In [1]: import numpy as np

In [2]: np.set_printoptions(suppress=True, linewidth=100)

In [3]: rd = lambda a: np.round(a, 4) + 0

In [4]: feats = np.abs(np.array([[-2, 1, 1, 3, -1, 1],
   ...:     [3, -1, 3, -3, 3, 0],
   ...:     [0, 3, -2, -3, -2, 3],
   ...:     [2, 1, -3, 2, 3, 1],
   ...:     [-2, 3, -3, 0, 1, 0],
   ...:     [1, -1, 3, -1, 0, -2]])) + np.eye(6)

In [5]: feats = feats / feats.sum(axis=1, keepdims=True)

In [6]: rd(feats)
Out[6]: 
array([[0.3   , 0.1   , 0.1   , 0.3   , 0.1   , 0.1   ],
       [0.2143, 0.1429, 0.2143, 0.2143, 0.2143, 0.    ],
       [0.    , 0.2143, 0.2143, 0.2143, 0.1429, 0.2143],
       [0.1538, 0.0769, 0.2308, 0.2308, 0.2308, 0.0769],
       [0.2   , 0.3   , 0.3   , 0.    , 0.2   , 0.    ],
       [0.1111, 0.1111, 0.3333, 0.1111, 0.    , 0.3333]])

In [7]: feats @ np.ones(6)
Out[7]: array([1., 1., 1., 1., 1., 1.])

In [8]: rd(np.sort(np.abs(np.linalg.eigvals(feats)))[::-1])
Out[8]: array([1.    , 0.3454, 0.196 , 0.1223, 0.0912, 0.0912])

In [9]: rd(feats.sum(axis=1))
Out[9]: array([1., 1., 1., 1., 1., 1.])

In [10]: pr = np.eye(6)[2]

In [11]: for _ in range(7):
    ...:     pr = pr @ feats
    ...:     print(pr.round(4))
    ...: 
[0.     0.2143 0.2143 0.2143 0.1429 0.2143]
[0.1313 0.1597 0.2556 0.1651 0.1546 0.1338]
[0.1448 0.1646 0.2312 0.1813 0.1529 0.1252]
[0.1511 0.1613 0.2287 0.184  0.1552 0.1197]
[0.1525 0.1612 0.2276 0.1847 0.1558 0.1182]
[0.153  0.1611 0.2273 0.1848 0.1561 0.1176]
[0.1532 0.1611 0.2272 0.1849 0.1562 0.1174]

In [12]: rng = np.random.default_rng(74)

In [13]: z = rng.permutation(6)

In [14]: z
Out[14]: array([4, 2, 1, 5, 3, 0])

In [15]: Y = feats[z][:, z]

In [16]: rd(np.trace(Y))
Out[16]: np.float64(1.4212)

In [17]: rd(Y)
Out[17]: 
array([[0.2   , 0.3   , 0.3   , 0.    , 0.    , 0.2   ],
       [0.1429, 0.2143, 0.2143, 0.2143, 0.2143, 0.    ],
       [0.2143, 0.2143, 0.1429, 0.    , 0.2143, 0.2143],
       [0.    , 0.3333, 0.1111, 0.3333, 0.1111, 0.1111],
       [0.2308, 0.2308, 0.0769, 0.0769, 0.2308, 0.1538],
       [0.1   , 0.1   , 0.1   , 0.1   , 0.3   , 0.3   ]])

In [18]: np.allclose(Y, feats)
Out[18]: False

In [19]: z = rng.permutation(6)

In [20]: Y = feats[:, z] * rng.choice([-1, 1], 6)

In [21]: rd(Y)
Out[21]: 
array([[ 0.1   ,  0.3   , -0.1   ,  0.1   ,  0.3   ,  0.1   ],
       [ 0.2143,  0.2143,  0.    ,  0.2143,  0.2143,  0.1429],
       [ 0.2143,  0.    , -0.2143,  0.1429,  0.2143,  0.2143],
       [ 0.2308,  0.1538, -0.0769,  0.2308,  0.2308,  0.0769],
       [ 0.3   ,  0.2   ,  0.    ,  0.2   ,  0.    ,  0.3   ],
       [ 0.3333,  0.1111, -0.3333,  0.    ,  0.1111,  0.1111]])

In [22]: left, _, VT = np.linalg.svd(feats.T @ Y)

In [23]: rd(left @ VT)
Out[23]: 
array([[ 0.,  1.,  0.,  0.,  0.,  0.],
       [ 0.,  0.,  0.,  0.,  0.,  1.],
       [ 1.,  0.,  0.,  0.,  0.,  0.],
       [ 0.,  0.,  0.,  0.,  1.,  0.],
       [ 0.,  0.,  0.,  1.,  0.,  0.],
       [ 0.,  0., -1.,  0.,  0.,  0.]])

In [24]: r0, g = feats[5], feats[0]

In [25]: rd(r0 @ r0)
Out[25]: np.float64(0.2593)

In [26]: pr = (r0 @ g) / (r0 @ r0) * r0

In [27]: np.linalg.matrix_rank(np.outer(r0, g))
Out[27]: np.int64(1)

In [28]: rd(pr)
Out[28]: array([0.0619, 0.0619, 0.1857, 0.0619, 0.    , 0.1857])

In [29]: (g - pr) @ r0
Out[29]: np.float64(0.0)

In [30]: rd(np.outer(r0, g))
Out[30]: 
array([[0.0333, 0.0111, 0.0111, 0.0333, 0.0111, 0.0111],
       [0.0333, 0.0111, 0.0111, 0.0333, 0.0111, 0.0111],
       [0.1   , 0.0333, 0.0333, 0.1   , 0.0333, 0.0333],
       [0.0333, 0.0111, 0.0111, 0.0333, 0.0111, 0.0111],
       [0.    , 0.    , 0.    , 0.    , 0.    , 0.    ],
       [0.1   , 0.0333, 0.0333, 0.1   , 0.0333, 0.0333]])

In [31]: Y = np.linalg.inv(feats)

In [32]: rd(np.linalg.det(feats) * np.linalg.det(Y))
Out[32]: np.float64(1.0)

In [33]: rd(np.linalg.cond(feats))
Out[33]: np.float64(47.0684)

In [34]: rd(np.linalg.slogdet(feats)[0])
Out[34]: np.float64(-1.0)

In [35]: (np.abs(Y) > 1e-9).astype(int)
Out[35]: 
array([[1, 1, 1, 1, 1, 1],
       [1, 1, 1, 1, 1, 1],
       [1, 1, 1, 1, 1, 1],
       [1, 1, 1, 1, 1, 1],
       [1, 1, 1, 1, 1, 1],
       [1, 1, 1, 1, 1, 1]])

In [36]: arr = np.load("block9.npy")

In [37]: arr
Out[37]: 
array([[  0,   0,  -2,   2],
       [  0,  -1,  -3,   2],
       [  0,  -3,  -3,   0],
       [  0,  -2,  -5,  -1],
       [ -1,  -1,  -5,   0],
       [  0,  -3,  -5,  -1],
       [  0,  -4,  -5,  -2],
       [  0,  -2,  -5,   0],
       [  1,  -1,  -6,  -1],
       [ -1,   1,  -7,  -2],
       [ -2,  -1,  -7,  -2],
       [ -1,   0,  -8,  -3],
       [ -2,  -1,  -9,  -1],
       [ -3,  -3,  -7,  -3],
       [ -5,  -1,  -8,  -5],
       [ -5,  -1,  -9,  -4],
       [ -3,   1,  -8,  -6],
       [ -2,   0, -10,  -8],
       [  0,   0, -10, -10]])

In [38]: Xs = arr - arr.mean(axis=0)

In [39]: evecs = np.linalg.svd(Xs)[2][:1]

In [40]: Y = Xs - Xs @ evecs.T @ evecs

In [41]: rd(np.linalg.norm(Y) / np.linalg.norm(Xs))
Out[41]: np.float64(0.4867)

In [42]: print(rd(np.cov(Xs @ evecs.T, rowvar=False)))
15.4857

In [43]: rd((Xs @ evecs.T).std(axis=0))
Out[43]: array([3.8302])
